% ipython --no-banner

In [1]: import numpy as np

In [2]: import numpy.linalg as la

In [3]: np.set_printoptions(precision=3, suppress=True, linewidth=120, floatmode="fixed")

In [4]: m1 = np.array([[-1.6, -0.3, 0.5],
   ...:     [1.3, -0.2, 0.7],
   ...:     [0.1, -1.2, 0.5],
   ...:     [-1.0, -1.1, 1.5],
   ...:     [-0.8, 0.9, 0.8],
   ...:     [-2.3, 0.6, 0.0],
   ...:     [-0.9, 0.9, -0.9],
   ...:     [-0.1, 0.8, 0.5],
   ...:     [0.3, 0.6, 0.2],
   ...:     [-1.2, 0.5, 0.3],
   ...:     [0.0, -2.1, -2.0],
   ...:     [-0.5, 0.3, 1.3],
   ...:     [1.1, -0.2, 1.9],
   ...:     [-1.0, 0.1, 0.9],
   ...:     [-0.1, 0.0, 0.5],
   ...:     [-0.9, 0.8, -0.4]])

In [5]: rng = np.random.default_rng(10)

In [6]: m1[:, 0] = 3 * m1[:, 2] + 0.02 * rng.normal(size=16)

In [7]: m1
Out[7]: 
array([[ 1.478, -0.300,  0.500],
       [ 2.085, -0.200,  0.700],
       [ 1.484, -1.200,  0.500],
       [ 4.505, -1.100,  1.500],
       [ 2.395,  0.900,  0.800],
       [ 0.003,  0.600,  0.000],
       [-2.683,  0.900, -0.900],
       [ 1.517,  0.800,  0.500],
       [ 0.610,  0.600,  0.200],
       [ 0.891,  0.500,  0.300],
       [-6.015, -2.100, -2.000],
       [ 3.884,  0.300,  1.300],
       [ 5.693, -0.200,  1.900],
       [ 2.699,  0.100,  0.900],
       [ 1.481,  0.000,  0.500],
       [-1.223,  0.800, -0.400]])

In [8]: m1 @ m1
ValueError: matmul: Input operand 1 has a mismatch in its core dimension 0, with gufunc signature (n?,k),(k,m?)->(n?,m?) (size 16 is different from 3)


In [9]: cov = m1.T @ m1

In [10]: np.diag(cov)
Out[10]: array([140.085,  11.200,  15.590])

In [11]: cov
Out[11]: 
array([[140.085,   6.119,  46.732],
       [  6.119,  11.200,   2.020],
       [ 46.732,   2.020,  15.590]])

In [12]: round(float(np.trace(cov)), 3), np.round((m1 ** 2).sum(), 3)
Out[12]: (166.875, np.float64(166.875))

In [13]: np.round(la.svd(m1, compute_uv=False) ** 2, 3) + 0
Out[13]: array([155.962,  10.913,   0.000])

In [14]: labels = m1[:, 0] > np.median(m1[:, 0])

In [15]: r0 = m1[labels].mean(axis=0) - m1[~labels].mean(axis=0)

In [16]: ((m1 - m1.mean(axis=0)) @ r0 > 0).astype(int)
Out[16]: array([1, 1, 1, 1, 1, 0, 0, 1, 0, 0, 0, 1, 1, 1, 1, 0])

In [17]: print(r0)
[ 3.715 -0.200  1.237]
